$ ipython --no-banner

In [1]: import numpy as np

In [2]: from numpy import linalg as LA

In [3]: np.set_printoptions(precision=1, suppress=True, linewidth=120)

In [4]: B = np.array([[1, 1], [2, 1]])

In [5]: basis = np.array([[-1, -2, 3], [1, -3, 0], [-2, 3, 0]])

In [6]: mat = np.kron(B, basis)

In [7]: mat
Out[7]: 
array([[-1, -2,  3, -1, -2,  3],
       [ 1, -3,  0,  1, -3,  0],
       [-2,  3,  0, -2,  3,  0],
       [-2, -4,  6, -1, -2,  3],
       [ 2, -6,  0,  1, -3,  0],
       [-4,  6,  0, -2,  3,  0]])

In [8]: f = np.array([1, 2, 2, 3, 6, 8])

In [9]: B = mat + np.outer(f, np.eye(6)[1])

In [10]: print(round(float(LA.det(B) / LA.det(mat)), 1), round(float(1 + LA.solve(mat, f)[1]), 1))
-3.7 -3.7

In [11]: LA.matrix_rank(LA.inv(B) - LA.inv(mat), tol=1e-8)
Out[11]: np.int64(1)

In [12]: B
Out[12]: 
array([[-1., -1.,  3., -1., -2.,  3.],
       [ 1., -1.,  0.,  1., -3.,  0.],
       [-2.,  5.,  0., -2.,  3.,  0.],
       [-2., -1.,  6., -1., -2.,  3.],
       [ 2.,  0.,  0.,  1., -3.,  0.],
       [-4., 14.,  0., -2.,  3.,  0.]])

In [13]: q, vecs = LA.qr(B[:, :3])[0], LA.qr(B[:, 3:])[0]

In [14]: s = LA.svd(q.T @ vecs, compute_uv=False)

In [15]: (s > 0.9).sum()
Out[15]: np.int64(2)

In [16]: def softmax(z):
    ...:     e = np.exp(z - z.max(axis=-1, keepdims=True))
    ...:     return e / e.sum(axis=-1, keepdims=True)
    ...: 

In [17]: print(np.round(softmax(10 * mat[3]), 1) + 0)
[0. 0. 1. 0. 0. 0.]

In [18]: np.round(softmax(mat[3]), 1) + 0
Out[18]: array([0., 0., 1., 0., 0., 0.])

In [19]: softmax(mat).sum(axis=1)
Out[19]: array([1., 1., 1., 1., 1., 1.])

In [20]: scores = mat @ mat.T / np.sqrt(6)

In [21]: np.round(softmax(scores), 1) + 0
Out[21]: 
array([[0., 0., 0., 1., 0., 0.],
       [0., 0., 0., 0., 1., 0.],
       [0., 0., 0., 0., 0., 1.],
       [0., 0., 0., 1., 0., 0.],
       [0., 0., 0., 0., 1., 0.],
       [0., 0., 0., 0., 0., 1.]])

In [22]: softmax(scores).round(6).argmax(axis=1)
Out[22]: array([3, 4, 5, 3, 4, 5])

In [23]: vec = np.array([0, 4, -4, 0, -3, -1])

In [24]: a = np.maximum(mat @ vec, 0)

In [25]: print(mat * (a > 1e-9)[:, None])
[[ 0  0  0  0  0  0]
 [ 0  0  0  0  0  0]
 [-2  3  0 -2  3  0]
 [ 0  0  0  0  0  0]
 [ 0  0  0  0  0  0]
 [-4  6  0 -2  3  0]]

In [26]: np.flatnonzero(a > 1e-9)
Out[26]: array([2, 5])

In [27]: print(a)
[ 0  0  3  0  0 15]

In [28]: w1 = np.array([[3, 2, 3, 3, 2, -3],
    ...:     [-1, 0, 3, -1, -1, -1],
    ...:     [3, -2, -3, 2, 0, 2],
    ...:     [-3, -2, 3, 3, -2, 0],
    ...:     [1, -2, 0, -2, 0, -1],
    ...:     [-3, 0, 0, 3, 2, -1]])

In [29]: beta = np.array([3, 3, 4, 3, 3, 3])

In [30]: H = np.maximum(mat @ w1 + beta, 0)

In [31]: H
Out[31]: 
array([[ 3,  1,  0, 18, 11, 13],
       [ 3,  9,  1, 18,  6,  6],
       [ 3,  0,  1,  0,  0,  3],
       [11,  0,  0, 23, 11, 24],
       [ 9, 11,  0, 24, 11,  6],
       [ 0,  0,  4,  0,  0,  6]])

In [32]: (H > 0).astype(int)
Out[32]: 
array([[1, 1, 0, 1, 1, 1],
       [1, 1, 1, 1, 1, 1],
       [1, 0, 1, 0, 0, 1],
       [1, 0, 0, 1, 1, 1],
       [1, 1, 0, 1, 1, 1],
       [0, 0, 1, 0, 0, 1]])

In [33]: basis = np.array([[-1, -2, -1],
    ...:     [0, 2, 1],
    ...:     [-1, 1, 2],
    ...:     [0, 2, 2],
    ...:     [2, 1, 0],
    ...:     [-1, 0, 0]])

In [34]: w1 @ basis
Out[34]: 
array([[  1,   9,  11],
       [ -3,   2,   5],
       [ -2,  -9,  -7],
       [ -4,   9,  13],
       [  0, -10,  -7],
       [  8,  14,   9]])

In [35]: B = np.array([[7, -2, -4, 2], [-1, 7, 7, 0]])

In [36]: X = B.T @ B

In [37]: print(X)
[[ 50 -21 -35  14]
 [-21  53  57  -4]
 [-35  57  65  -8]
 [ 14  -4  -8   4]]

In [38]: vals, vecs = LA.eigh(X)

In [39]: vec = np.array([1, 2, 9, 8])

In [40]: (np.sign(vecs[:, -1].round(6)) == np.sign(vecs[0, -1].round(6))).astype(int)
Out[40]: array([1, 0, 0, 1])

In [41]: print(np.abs(X).sum(axis=1).max(), np.round(np.abs(vals).max(), 1))
165 136.7

In [42]: print(round(float(vec @ X @ vec / (vec @ vec)), 1), np.round(vals[0], 1), np.round(vals[-1], 1))
40.4 -0.0 136.7

In [43]: print(vecs * np.abs(vals) @ vecs.T)
[[ 50. -21. -35.  14.]
 [-21.  53.  57.  -4.]
 [-35.  57.  65.  -8.]
 [ 14.  -4.  -8.   4.]]

In [44]: Uu, s, vt = LA.svd(X)

In [45]: vecs = vt[:(s > 1e-8).sum()]

In [46]: rng = np.random.default_rng(92)

In [47]: vec = X[2] + 5 * X[3] + rng.integers(2) * np.eye(4)[0]

In [48]: vec
Out[48]: array([35., 37., 25., 12.])

In [49]: np.allclose(vecs.T @ vecs @ vec, vec)
Out[49]: True

In [50]: LA.matrix_rank(np.vstack([X, vec]))
Out[50]: np.int64(2)

In [51]: print(np.allclose(X[:-1].T @ LA.lstsq(X[:-1].T, X[-1])[0], X[-1]))
True

In [52]: print(np.unique(X.round(6), axis=0).shape)
(4, 4)

In [53]: LA.lstsq(X[:-1].T, X[-1])[2]
Out[53]: np.int32(2)

In [54]: X @ LA.pinv(X) @ X
Out[54]: 
array([[ 50., -21., -35.,  14.],
       [-21.,  53.,  57.,  -4.],
       [-35.,  57.,  65.,  -8.],
       [ 14.,  -4.,  -8.,   4.]])

In [55]: Uu, s, vt = LA.svd(X)

In [56]: np.argmax(s[:-1] / (s[1:] + 1e-6)) + 1
Out[56]: np.int64(2)

In [57]: B = Uu[:, :2] @ np.diag(s[:2]) @ vt[:2]

In [58]: B
Out[58]: 
array([[ 50., -21., -35.,  14.],
       [-21.,  53.,  57.,  -4.],
       [-35.,  57.,  65.,  -8.],
       [ 14.,  -4.,  -8.,   4.]])

In [59]: np.round(np.abs(X - B).max(), 1)
Out[59]: np.float64(0.0)

In [60]: LA.matrix_rank(B)
Out[60]: np.int64(2)

In [61]: np.round(LA.eigvals(B), 1) + 0
Out[61]: array([136.7,  35.3,   0. ,   0. ])

In [62]: print(round(float(np.einsum("ij,ji->", B, B)), 1))
19932.0

In [63]: np.round(np.poly(B), 1) + 0
Out[63]: array([   1., -172., 4826.,    0.,    0.])

In [64]: round(LA.eigvals(B).sum().real, 1)
Out[64]: np.float64(172.0)

In [65]: np.kron(np.eye(2, dtype=int), B)
Out[65]: 
array([[ 50., -21., -35.,  14.,   0.,  -0.,  -0.,   0.],
       [-21.,  53.,  57.,  -4.,  -0.,   0.,   0.,  -0.],
       [-35.,  57.,  65.,  -8.,  -0.,   0.,   0.,  -0.],
       [ 14.,  -4.,  -8.,   4.,   0.,  -0.,  -0.,   0.],
       [  0.,  -0.,  -0.,   0.,  50., -21., -35.,  14.],
       [ -0.,   0.,   0.,  -0., -21.,  53.,  57.,  -4.],
       [ -0.,   0.,   0.,  -0., -35.,  57.,  65.,  -8.],
       [  0.,  -0.,  -0.,   0.,  14.,  -4.,  -8.,   4.]])

In [66]: F = np.loadtxt("dump.csv", delimiter=",")

In [67]: F
Out[67]: 
array([[-30.1,   0.8,   9.8, -32.2,  30.5,   0.1],
       [-28.4,  -0.6,  10. , -28.3,  29.4,  -0.7],
       [-29. ,  -0.3,  10.5, -29.7,  29.4,  -0.3],
       [-28.5,  -2.3,   8.8, -30.4,  29.5,  -0.9],
       [-30.7,   1.4,   9.8, -28.3,  30.9,  -2. ],
       [-31. ,  -0.9,  10.7, -30.2,  29. ,  -0.8],
       [-31.1,   0.2,   9.5, -31.6,  29.7,  -1.3],
       [-28.5,  -0.2,  12.9, -29.7,  28.9,  -1. ],
       [-30.2,   1. ,   9.6, -31.4,  28.2,   0.9],
       [-30.2,  -1.1,  10.6, -28.8,  29.5,   0.1],
       [-29. ,   1.8,   9.9, -29. ,  29.7,   0. ],
       [-29.6,  -0.9,   9.5, -30.8,  27.9,   1.1],
       [-30.7,   1.7,  10.5, -28.2,  29.7,   0.7],
       [-30.2,  -1.5,  10.2, -29.7,  30.1,   1.2],
       [-30.5,   0. ,   9.8, -31.3,  30.5,   1.8],
       [-29.7,  -0.1,  11.5, -31.2,  29.2,   0. ],
       [-30.6,   1.1,  10.6, -29.2,  28.6,   0.4]])

In [68]: f = np.array([-1, 2])

In [69]: np.convolve(F[16], f)
Out[69]: array([ 30.6, -62.3,  -8.4,  50.4, -87. ,  56.8,   0.8])

In [70]: print(np.cross(F[16, :3], F[4, :3]))
[ -4.1 -25.5  -9.1]

In [71]: np.correlate(F[16], F[4], "full")
Out[71]: array([   61.2,  -947.7,   878.8,    54.9, -1291.5,  2754.1, -1102.1,   -97.3,   940.4,  -877.5,   -12.3])

In [72]: J = np.array([[1, 2, -2], [2, 1, 2], [2, 1, 2]])

In [73]: J
Out[73]: 
array([[ 1,  2, -2],
       [ 2,  1,  2],
       [ 2,  1,  2]])

In [74]: np.argsort(-LA.norm(J, axis=0).round(6), kind="stable")[:3]
Out[74]: array([2, 0, 1])

In [75]: LA.matrix_rank(J, rtol=0.1)
Out[75]: np.int64(2)

In [76]: Uu, s, vt = LA.svd(J)

In [77]: np.argmax(s[:-1] / (s[1:] + 1e-6)) + 1
Out[77]: np.int64(2)

In [78]: B = Uu[:, :2] @ np.diag(s[:2]) @ vt[:2]

In [79]: B
Out[79]: 
array([[ 1.,  2., -2.],
       [ 2.,  1.,  2.],
       [ 2.,  1.,  2.]])

In [80]: round(float(LA.norm(J - B) / LA.norm(J)), 1)
Out[80]: 0.0

In [81]: f, g = J[1], J[2]

In [82]: f @ f
Out[82]: np.int64(9)

In [83]: f @ g
Out[83]: np.int64(9)

In [84]: p = (f @ g) / (f @ f) * f

In [85]: print(g - p)
[0. 0. 0.]

In [86]: np.outer(f, g)
Out[86]: 
array([[4, 2, 4],
       [2, 1, 2],
       [4, 2, 4]])

In [87]: data = np.array([[-3.0, -3.0, 0.0, 0.0, 0.0, 0.0],
    ...:     [-3.0, -1.0, -3.0, 0.0, 0.0, 0.0],
    ...:     [0.0, -3.0, 1.0, -3.0, 0.0, 0.0],
    ...:     [0.0, 0.0, -3.0, 0.0, -3.0, 0.0],
    ...:     [0.0, 0.0, 0.0, -3.0, 0.0, -3.0],
    ...:     [0.0, 0.0, 0.0, 0.0, -3.0, -3.0]])

In [88]: round(float(np.trace(LA.pinv(J) @ J)), 1)
Out[88]: 2.0

In [89]: LA.lstsq(J[:-1].T, J[-1])[2]
Out[89]: np.int32(2)

In [90]: np.allclose(J[:-1].T @ LA.lstsq(J[:-1].T, J[-1])[0], J[-1])
Out[90]: True

In [91]: f = np.array([0, 1, 1, 1, 1, 0])

In [92]: B = data + np.outer(f, np.eye(6)[4])

In [93]: B
Out[93]: 
array([[-3., -3.,  0.,  0.,  0.,  0.],
       [-3., -1., -3.,  0.,  1.,  0.],
       [ 0., -3.,  1., -3.,  1.,  0.],
       [ 0.,  0., -3.,  0., -2.,  0.],
       [ 0.,  0.,  0., -3.,  1., -3.],
       [ 0.,  0.,  0.,  0., -3., -3.]])

In [94]: LA.matrix_rank(B - data)
Out[94]: np.int64(1)

In [95]: round(float(LA.det(B) / LA.det(data)), 1), round(float(1 + LA.solve(data, f)[4]), 1)
Out[95]: (1.7, 1.7)
